In [1]: import numpy as np

In [2]: np.set_printoptions(precision=2, suppress=True, linewidth=140, floatmode="fixed")

In [3]: rd = lambda a: np.round(a, 2) + 0

In [4]: mat = np.load("run10.npy")

In [5]: print(mat)
[[ 0.50  0.60  0.90  2.50 -1.00 -0.20]
 [ 0.30 -0.70 -1.20 -0.70  1.90  1.00]
 [-1.90  0.10  1.80  0.50  0.40  0.50]
 [-0.70 -1.30  4.50 -0.60  0.80 -0.40]
 [ 1.10  0.60 -1.50  1.00  0.50 -1.70]
 [-0.30  0.30 -8.40 -1.50 -1.00  1.30]]

In [6]: w1 = np.array([[5, 2], [1, -2], [2, -3], [5, -4], [-4, 5], [4, -4]])

In [7]: c = np.array([2, 1])

In [8]: act = np.maximum(mat @ w1 + c, 0)

In [9]: print(rd((act > 0).mean(axis=0)))
[0.33 0.50]

In [10]: print(np.linalg.matrix_rank(act))
2

In [11]: print(rd(act))
[[22.60  0.00]
 [ 0.00 14.90]
 [ 0.00  0.00]
 [ 0.00  0.00]
 [ 1.30 11.80]
 [ 0.00 20.80]]

In [12]: Z = np.array([[0, 2], [1, 1]])

In [13]: print(w1 @ Z)
[[ 2 12]
 [-2  0]
 [-3  1]
 [-4  6]
 [ 5 -3]
 [-4  4]]

In [14]: print(rd(act @ Z))
[[ 0.00 45.20]
 [14.90 14.90]
 [ 0.00  0.00]
 [ 0.00  0.00]
 [11.80 14.40]
 [20.80 20.80]]

In [15]: print((act @ Z).round(6).argmax(axis=1))
[1 0 0 0 1 0]

In [16]: rng = np.random.default_rng(745251)

In [17]: z = rng.permutation(6)

In [18]: other = mat[:, z] * rng.choice([-1, 1], 6)

In [19]: print(other)
[[-2.50  0.50 -0.90 -1.00  0.60  0.20]
 [ 0.70  0.30  1.20  1.90 -0.70 -1.00]
 [-0.50 -1.90 -1.80  0.40  0.10 -0.50]
 [ 0.60 -0.70 -4.50  0.80 -1.30  0.40]
 [-1.00  1.10  1.50  0.50  0.60  1.70]
 [ 1.50 -0.30  8.40 -1.00  0.30 -1.30]]

In [20]: left, _, VT = np.linalg.svd(mat.T @ other)

In [21]: print(rd(np.linalg.lstsq(mat, other)[0]))
[[ 0.00  1.00  0.00  0.00  0.00  0.00]
 [ 0.00  0.00  0.00  0.00  1.00  0.00]
 [ 0.00  0.00 -1.00  0.00  0.00  0.00]
 [-1.00  0.00  0.00  0.00  0.00  0.00]
 [ 0.00  0.00  0.00  1.00  0.00  0.00]
 [ 0.00  0.00  0.00  0.00  0.00 -1.00]]

In [22]: E = np.load("test19.npy")

In [23]: print(E)
[[ 1  1  3  2  0]
 [ 1  1  3  2  0]
 [ 3  3 11 10  5]
 [ 2  2 10 12 10]
 [ 0  0  5 10 13]]

In [24]: rank = np.linalg.matrix_rank(E)

In [25]: print(rank)
3

In [26]: N = np.linalg.svd(E)[2][rank:].T

In [27]: print([int(np.linalg.matrix_rank(np.delete(E, i, axis=0))) for i in range(5)])
[3, 3, 3, 3, 2]

In [28]: print([int(np.linalg.matrix_rank(E[:, :j + 1])) for j in range(5)])
[1, 1, 2, 2, 3]

In [29]: print(N.shape)
(5, 2)

In [30]: X = np.load("mat.npy")

In [31]: print(X)
[[  6.47  -1.52  -3.26   4.07  -8.37   9.84   0.28  -7.18]
 [ -1.45  -3.56   0.26  -8.55   5.99  -1.25   0.99   6.71]
 [  1.84   4.95   1.63  -1.99   5.91  -3.65   3.08  -0.55]
 [ -3.43  -5.12  -4.12  -4.99  -2.22   8.93  -0.98   5.69]
 [  7.95   3.27   1.11   6.27  -3.87   3.53   2.12  -4.39]
 [ -0.77   1.14   4.10  -2.04   6.61  -5.49   2.14   6.12]
 [  3.86   5.36   1.91  -3.42   5.46  -4.57   3.32  -4.31]
 [ -3.61   0.24   1.79  -3.97   7.07  -6.51   1.42   2.30]
 [  1.53   0.28   2.15  -8.03   3.76  -7.68   5.08   2.70]
 [ -0.68  -4.42  -4.85  10.31  -7.03  11.57  -4.33  -1.08]
 [ -3.94  -0.14  -0.21  -2.44   1.75   1.44   1.82   5.63]
 [ -2.35  -0.99  -0.49  -4.98   1.06  -4.52   4.37   1.24]
 [  0.82  -3.42  -2.21  -6.83  -0.50   0.28   1.14   2.96]
 [  0.15  -0.11   3.25 -11.38   4.02  -4.99   3.29   2.11]
 [  3.49   4.29  -5.23   4.88  -4.76  10.48   0.20  -2.07]
 [  6.85   2.87   0.25   6.08  -7.66   3.74  -0.09  -6.99]
 [ -1.90  -2.61  -3.10   2.55  -4.65   8.35  -0.21   3.92]
 [  2.54   0.85  -1.22   8.47  -2.91   6.63  -1.98  -5.46]
 [ -3.57   0.56   3.47 -12.03  10.36 -14.64   2.27   9.31]
 [  6.74   4.12   1.30   1.17  -0.52   0.67   1.76  -1.55]
 [  2.52  -1.28  -2.20   8.55  -0.78   5.49  -2.03  -2.68]
 [ -1.37   1.62  -5.00  10.91  -5.64  14.79   0.92  -3.84]
 [ -0.33  -3.52  -1.30  -2.19  -0.25   4.96  -0.51   0.88]
 [  3.32   0.60  -0.76   4.28  -2.67   3.70  -1.43 -11.01]
 [-12.51  -6.86  -4.29 -17.68  10.95  -5.60   2.24  14.20]
 [ -5.16  -4.64   0.05  -1.77   0.61   3.13  -0.98  10.47]
 [ -3.75  -1.71   0.46  -0.46   3.64  -4.50   0.28   1.16]
 [ -3.16  -1.85  -4.46   1.41  -2.81   4.02   0.20  -1.24]
 [ -3.32  -4.01   0.93 -11.26   6.03  -8.65  -2.12   5.73]
 [  1.95   0.48  -0.28  -7.13   1.64  -2.72   1.38  -1.00]
 [  5.91   1.71   1.30   6.19  -4.80   0.71  -0.44  -7.38]
 [ -2.83   5.67   2.40  -6.29   7.34 -11.73   1.65  -0.60]]

In [32]: cov = np.cov(X, rowvar=False)

In [33]: print(rd(np.polyfit(X[:, 3], X[:, 6], 1)))
[-0.15  0.58]

In [34]: Ac = (X - X.mean(axis=0)) / X.std(axis=0)

In [35]: print(rd(Ac.std(axis=0)))
[1.00 1.00 1.00 1.00 1.00 1.00 1.00 1.00]

In [36]: print(np.argwhere(np.abs(Ac) > 2))
[[ 8  6]
 [ 9  6]
 [18  5]
 [21  5]
 [23  7]
 [24  0]
 [24  1]
 [24  3]
 [24  7]]

In [37]: c = np.linalg.lstsq(np.delete(Ac, 7, axis=1), Ac[:, 7])[0]

In [38]: print(np.abs(c).argmax())
5

In [39]: print(rd(1 - np.var(Ac[:, 7] - np.delete(Ac, 7, axis=1) @ c)))
0.82

In [40]: print(rd(c))
[-0.50 -0.25  0.37 -0.38  0.29  0.58  0.10]

In [41]: other = np.c_[X[:, :2] @ np.array([[-1, 0], [-3, -3]]), np.array([2, 1, 0, -3, 0, -1, 4, 5, 2, -1, -5, -3, -2, 0, -2, 2, 1, 5, 3, 5, 5, -1, 2, 2, -4, 3, -5, 4, -3, 1, -5, -2])]

In [42]: print(rd(other))
[[ -1.91   4.56   2.00]
 [ 12.13  10.68   1.00]
 [-16.69 -14.85   0.00]
 [ 18.79  15.36  -3.00]
 [-17.76  -9.81   0.00]
 [ -2.65  -3.42  -1.00]
 [-19.94 -16.08   4.00]
 [  2.89  -0.72   5.00]
 [ -2.37  -0.84   2.00]
 [ 13.94  13.26  -1.00]
 [  4.36   0.42  -5.00]
 [  5.32   2.97  -3.00]
 [  9.44  10.26  -2.00]
 [  0.18   0.33   0.00]
 [-16.36 -12.87  -2.00]
 [-15.46  -8.61   2.00]
 [  9.73   7.83   1.00]
 [ -5.09  -2.55   5.00]
 [  1.89  -1.68   3.00]
 [-19.10 -12.36   5.00]
 [  1.32   3.84   5.00]
 [ -3.49  -4.86  -1.00]
 [ 10.89  10.56   2.00]
 [ -5.12  -1.80   2.00]
 [ 33.09  20.58  -4.00]
 [ 19.08  13.92   3.00]
 [  8.88   5.13  -5.00]
 [  8.71   5.55   4.00]
 [ 15.35  12.03  -3.00]
 [ -3.39  -1.44   1.00]
 [-11.04  -5.13  -5.00]
 [-14.18 -17.01  -2.00]]

In [43]: print(rd(np.linalg.norm(other - X @ np.linalg.lstsq(X, other)[0], axis=0)))
[ 0.00  0.00 15.44]

In [44]: print(np.linalg.matrix_rank(other))
3

In [45]: P = X @ np.linalg.solve(X.T @ X, X.T)

In [46]: print(np.allclose(P @ P, P))
True

In [47]: print(rd(np.trace(P)))
8.0

In [48]: M = np.load("a.npy")

In [49]: print(M)
[[0.00 0.00 0.00 0.00 0.00 8.00 5.00]
 [0.00 0.00 0.00 0.00 0.00 2.00 5.00]
 [0.00 0.00 0.00 0.00 0.00 0.00 0.00]
 [0.00 0.00 0.00 0.00 0.00 5.00 9.00]
 [0.00 0.00 0.00 0.00 0.00 1.00 2.00]
 [8.00 2.00 0.00 5.00 1.00 0.00 0.00]
 [5.00 5.00 0.00 9.00 2.00 0.00 0.00]]

In [50]: def softmax(z):
    ...:     e = np.exp(z - z.max(axis=-1, keepdims=True))
    ...:     return e / e.sum(axis=-1, keepdims=True)
    ...: 

In [51]: print(rd(softmax(M[4])))
[0.07 0.07 0.07 0.07 0.07 0.18 0.49]

In [52]: print(rd(softmax(M[4] + 5)))
[0.07 0.07 0.07 0.07 0.07 0.18 0.49]

In [53]: print(rd(softmax(M).sum(axis=1)))
[1.00 1.00 1.00 1.00 1.00 1.00 1.00]

In [54]: print(rd(softmax(10 * M[4])))
[0.00 0.00 0.00 0.00 0.00 0.00 1.00]

In [55]: att = M @ M.T / np.sqrt(7)

In [56]: print(rd(softmax(att)[4] @ M))
[0.00 0.00 0.00 0.00 0.00 5.34 8.42]

In [57]: print(softmax(att).round(6).argmax(axis=1))
[0 3 0 3 3 6 6]

In [58]: print(rd(softmax(att + np.triu(np.full(att.shape, -np.inf), 1))))
[[1.00 0.00 0.00 0.00 0.00 0.00 0.00]
 [0.99 0.01 0.00 0.00 0.00 0.00 0.00]
 [0.33 0.33 0.33 0.00 0.00 0.00 0.00]
 [0.00 0.00 0.00 1.00 0.00 0.00 0.00]
 [0.13 0.01 0.00 0.86 0.00 0.00 0.00]
 [0.00 0.00 0.00 0.00 0.00 1.00 0.00]
 [0.00 0.00 0.00 0.00 0.00 0.00 1.00]]

In [59]: K = np.loadtxt("block5.csv", delimiter=",")

In [60]: print(rd(K))
[[ 0.01 -0.05  0.03  0.09]
 [-0.05  0.22 -0.15 -0.39]
 [ 0.03 -0.15  0.10  0.26]
 [ 0.09 -0.39  0.26  0.67]]

In [61]: print(rd(np.linalg.eigvals(K)))
[0.00 1.00 0.00 0.00]

In [62]: evals, vecs = np.linalg.eigh(K)

In [63]: print(rd(np.linalg.svd(K, compute_uv=False)))
[1.00 0.00 0.00 0.00]

In [64]: print(rd(np.abs(vecs[:, -1])))
[0.11 0.47 0.32 0.82]

In [65]: print(rd(evals))
[0.00 0.00 0.00 1.00]

In [66]: z = rng.permutation(4)

In [67]: print(z)
[2 0 1 3]

In [68]: other = K[z][:, z]

In [69]: print(rd(np.sort(np.abs(np.linalg.eigvals(other)))))
[0.00 0.00 0.00 1.00]

In [70]: print(rd(np.diag(other)))
[0.10 0.01 0.22 0.67]

In [71]: print(np.allclose(other, K))
False

In [72]: print(rd(np.linalg.det(other)), rd(np.linalg.det(K[z])))
0.0 0.0

In [73]: print(rd(other))
[[ 0.10  0.03 -0.15  0.26]
 [ 0.03  0.01 -0.05  0.09]
 [-0.15 -0.05  0.22 -0.39]
 [ 0.26  0.09 -0.39  0.67]]

In [74]: rank = np.linalg.matrix_rank(other)

In [75]: print(rank)
1

In [76]: N = np.linalg.svd(other)[2][rank:].T

In [77]: print(N.shape)
(4, 3)

In [78]: print(rd(N @ N.T))
[[ 0.90 -0.03  0.15 -0.26]
 [-0.03  0.99  0.05 -0.09]
 [ 0.15  0.05  0.78  0.39]
 [-0.26 -0.09  0.39  0.33]]

In [79]: print(np.linalg.matrix_rank(other.T @ other), np.linalg.matrix_rank(other @ other.T))
1 1

In [80]: print(np.allclose(other @ N, 0))
True

In [81]: J = np.load("case19.npy")

In [82]: print(J)
[[0 1 0 0 1 1 1]
 [1 0 1 1 1 0 0]
 [0 1 0 0 1 1 0]
 [0 1 0 0 1 0 0]
 [1 1 1 1 0 1 0]
 [1 0 1 0 1 0 0]
 [1 0 0 0 0 0 0]]

In [83]: O, vecs = np.linalg.qr(J[:, :1])[0], np.linalg.qr(J[:, 1:])[0]

In [84]: sig = np.linalg.svd(O.T @ vecs, compute_uv=False)

In [85]: print(rd(sig))
[0.87]

In [86]: print((sig > 0.9).sum())
0

In [87]: print(np.argwhere(np.triu(J)))
[[0 1]
 [0 4]
 [0 5]
 [0 6]
 [1 2]
 [1 3]
 [1 4]
 [2 4]
 [2 5]
 [3 4]
 [4 5]]

In [88]: print(J.sum(axis=0))
[4 4 3 2 5 3 1]

In [89]: print(np.trace(J @ J @ J) // 6)
5

In [90]: Lm = np.diag(J.sum(axis=1)) - J

In [91]: print(Lm @ np.ones(7))
[0.00 0.00 0.00 0.00 0.00 0.00 0.00]

In [92]: print((np.linalg.eigvalsh(Lm) < 1e-8).sum())
1

In [93]: evals, vecs = np.linalg.eigh(J)

In [94]: vec = np.array([3, -1, 3, 3, -2, -1, -3])

In [95]: print(rd(vecs * np.maximum(evals, 0) @ vecs.T))
[[ 0.85  0.56  0.41  0.25  0.70  0.58  0.48]
 [ 0.56  0.81  0.55  0.61  0.85  0.43  0.11]
 [ 0.41  0.55  0.65  0.30  0.73  0.59 -0.03]
 [ 0.25  0.61  0.30  0.56  0.55  0.12 -0.02]
 [ 0.70  0.85  0.73  0.55  0.99  0.67  0.14]
 [ 0.58  0.43  0.59  0.12  0.67  0.69  0.17]
 [ 0.48  0.11 -0.03 -0.02  0.14  0.17  0.44]]

In [96]: print(np.abs(J).sum(axis=1).max(), rd(np.abs(evals).max()))
5 3.56

In [97]: print(rd(vecs * np.abs(evals) @ vecs.T))
[[ 1.70  0.12  0.83  0.49  0.39  0.17 -0.04]
 [ 0.12  1.62  0.10  0.22  0.70  0.87  0.22]
 [ 0.83  0.10  1.30  0.61  0.46  0.19 -0.07]
 [ 0.49  0.22  0.61  1.13  0.10  0.24 -0.05]
 [ 0.39  0.70  0.46  0.10  1.99  0.33  0.28]
 [ 0.17  0.87  0.19  0.24  0.33  1.38  0.33]
 [-0.04  0.22 -0.07 -0.05  0.28  0.33  0.87]]

In [98]: print((np.sign(vecs[:, -1].round(6)) == np.sign(vecs[0, -1].round(6))).astype(int))
[1 1 1 1 1 1 1]

In [99]: feats = rng.normal(size=(14, 6)) + 20 * np.array([3, 0, -2, -2, -1, -1])

In [100]: print(rd(feats))
[[ 60.99  -0.62 -38.81 -40.51 -20.86 -19.80]
 [ 60.71   1.73 -39.47 -41.03 -20.92 -19.50]
 [ 59.08   1.25 -38.44 -39.54 -19.27 -20.43]
 [ 60.47  -0.40 -40.05 -41.02 -20.50 -18.64]
 [ 61.77  -0.20 -40.23 -38.51 -20.21 -21.27]
 [ 60.54   0.08 -42.41 -40.83 -20.62 -20.14]
 [ 59.03  -1.52 -40.92 -41.66 -20.69 -19.16]
 [ 60.89  -0.17 -38.71 -41.06 -20.00 -19.93]
 [ 59.28   0.61 -39.36 -39.88 -19.09 -19.85]
 [ 59.82  -0.57 -39.92 -40.14 -19.53 -19.80]
 [ 60.63   0.08 -40.19 -39.41 -20.47 -20.05]
 [ 59.63   0.49 -41.10 -40.27 -20.83 -19.20]
 [ 59.78  -0.01 -39.57 -40.33 -19.52 -19.84]
 [ 59.62   0.36 -40.20 -37.86 -20.00 -18.78]]

In [101]: f = np.array([-9, 9])

In [102]: print(rd(np.polyval(f, feats[4])))
[-546.92   10.83  371.03  355.62  190.88  200.41]
